In [1]: import numpy as np

In [2]: import numpy.linalg as la

In [3]: np.set_printoptions(precision=3, suppress=True, linewidth=160, floatmode="fixed")

In [4]: rnd = lambda a: np.round(a, 3) + 0

In [5]: data = np.loadtxt("m.csv", delimiter=",")

In [6]: data
Out[6]: 
array([[0.000, 2.000, 3.000],
       [3.000, 0.000, 2.000],
       [2.000, 3.000, 0.000]])

In [7]: vec = np.array([2, 3, 3])

In [8]: a = np.maximum(data @ vec, 0)

In [9]: np.maximum(data @ vec, 0) - np.maximum(-data @ vec, 0)
Out[9]: array([15.000, 12.000, 13.000])

In [10]: a
Out[10]: array([15.000, 12.000, 13.000])

In [11]: A2 = la.inv(data)

In [12]: rnd(la.inv(A2))
Out[12]: 
array([[0.000, 2.000, 3.000],
       [3.000, 0.000, 2.000],
       [2.000, 3.000, 0.000]])

In [13]: rnd(la.det(data) * la.det(A2))
Out[13]: np.float64(1.0)

In [14]: rnd(la.slogdet(data)[0])
Out[14]: np.float64(1.0)

In [15]: rnd(la.cond(data))
Out[15]: np.float64(1.89)

In [16]: (np.abs(A2) > 1e-9).astype(int)
Out[16]: 
array([[1, 1, 1],
       [1, 1, 1],
       [1, 1, 1]])

In [17]: P = np.triu(np.array([[1, 2, -2], [1, 5, 0], [-2, -3, 3]]), 1) + np.eye(3)

In [18]: A2 = P @ data @ la.inv(P)

In [19]: la.matrix_rank(A2)
Out[19]: np.int64(3)

In [20]: X = np.loadtxt("dump.csv", delimiter=",")

In [21]: rnd(X)
Out[21]: 
array([[ 0.986, -0.100, -0.043, -0.129],
       [-0.100,  0.300, -0.300, -0.900],
       [-0.043, -0.300,  0.871, -0.386],
       [-0.129, -0.900, -0.386, -0.157]])

In [22]: rnd(la.eigvals(X).sum().real)
Out[22]: np.float64(2.0)

In [23]: rnd(la.det(2 * X)), rnd(la.det(X))
Out[23]: (np.float64(-16.0), np.float64(-1.0))

In [24]: np.einsum("ij,ji->", X, X)
Out[24]: np.float64(4.0)

In [25]: np.einsum("ii->", X)
Out[25]: np.float64(2.0)

In [26]: rnd(np.kron(np.eye(2, dtype=int), X))
Out[26]: 
array([[ 0.986, -0.100, -0.043, -0.129,  0.000,  0.000,  0.000,  0.000],
       [-0.100,  0.300, -0.300, -0.900,  0.000,  0.000,  0.000,  0.000],
       [-0.043, -0.300,  0.871, -0.386,  0.000,  0.000,  0.000,  0.000],
       [-0.129, -0.900, -0.386, -0.157,  0.000,  0.000,  0.000,  0.000],
       [ 0.000,  0.000,  0.000,  0.000,  0.986, -0.100, -0.043, -0.129],
       [ 0.000,  0.000,  0.000,  0.000, -0.100,  0.300, -0.300, -0.900],
       [ 0.000,  0.000,  0.000,  0.000, -0.043, -0.300,  0.871, -0.386],
       [ 0.000,  0.000,  0.000,  0.000, -0.129, -0.900, -0.386, -0.157]])

In [27]: vec = np.array([3, -5, -1, 2])

In [28]: rnd(np.sort(np.abs(np.degrees(np.angle(la.eigvals(X))))))
Out[28]: array([  0.000,   0.000,   0.000, 180.000])

In [29]: 4 - la.matrix_rank(X - np.eye(4), tol=1e-8)
Out[29]: np.int64(3)

In [30]: rnd(X.T @ (X @ vec))
Out[30]: array([ 3.000, -5.000, -1.000,  2.000])

In [31]: [p for p in range(1, 25) if np.allclose(la.matrix_power(X, p), np.eye(4))]
Out[31]: [2, 4, 6, 8, 10, 12, 14, 16, 18, 20, 22, 24]

In [32]: rnd(la.det(X))
Out[32]: np.float64(-1.0)

In [33]: rnd(np.abs(la.eigvals(X)))
Out[33]: array([1.000, 1.000, 1.000, 1.000])

In [34]: rnd(la.pinv(X))
Out[34]: 
array([[ 0.986, -0.100, -0.043, -0.129],
       [-0.100,  0.300, -0.300, -0.900],
       [-0.043, -0.300,  0.871, -0.386],
       [-0.129, -0.900, -0.386, -0.157]])

In [35]: rnd(la.norm(X, axis=0))
Out[35]: array([1.000, 1.000, 1.000, 1.000])

In [36]: rnd(la.svd(X, compute_uv=False))
Out[36]: array([1.000, 1.000, 1.000, 1.000])

In [37]: rnd(X[:, 0] @ X[:, 1])
Out[37]: np.float64(0.0)

In [38]: rnd(X @ X.T)
Out[38]: 
array([[1.000, 0.000, 0.000, 0.000],
       [0.000, 1.000, 0.000, 0.000],
       [0.000, 0.000, 1.000, 0.000],
       [0.000, 0.000, 0.000, 1.000]])

In [39]: A = np.array([[0.0, 0.0, 3.0, 0.0, 2.0],
    ...:     [0.0, 0.0, 2.0, 1.0, 2.0],
    ...:     [3.0, 2.0, 0.0, 0.0, 0.0],
    ...:     [0.0, 1.0, 0.0, 0.0, 0.0],
    ...:     [2.0, 2.0, 0.0, 0.0, 0.0]])

In [40]: A
Out[40]: 
array([[0.000, 0.000, 3.000, 0.000, 2.000],
       [0.000, 0.000, 2.000, 1.000, 2.000],
       [3.000, 2.000, 0.000, 0.000, 0.000],
       [0.000, 1.000, 0.000, 0.000, 0.000],
       [2.000, 2.000, 0.000, 0.000, 0.000]])

In [41]: U, sigma, Vh = la.svd(A)

In [42]: np.argmax(sigma[:-1] / (sigma[1:] + 1e-6)) + 1
Out[42]: np.int64(4)

In [43]: A2 = U[:, :4] @ np.diag(sigma[:4]) @ Vh[:4]

In [44]: la.matrix_rank(A, rtol=0.05)
Out[44]: np.int64(4)

In [45]: rnd(A2)
Out[45]: 
array([[0.000, 0.000, 3.000, 0.000, 2.000],
       [0.000, 0.000, 2.000, 1.000, 2.000],
       [3.000, 2.000, 0.000, 0.000, 0.000],
       [0.000, 1.000, 0.000, 0.000, 0.000],
       [2.000, 2.000, 0.000, 0.000, 0.000]])

In [46]: la.matrix_rank(A2)
Out[46]: np.int64(4)
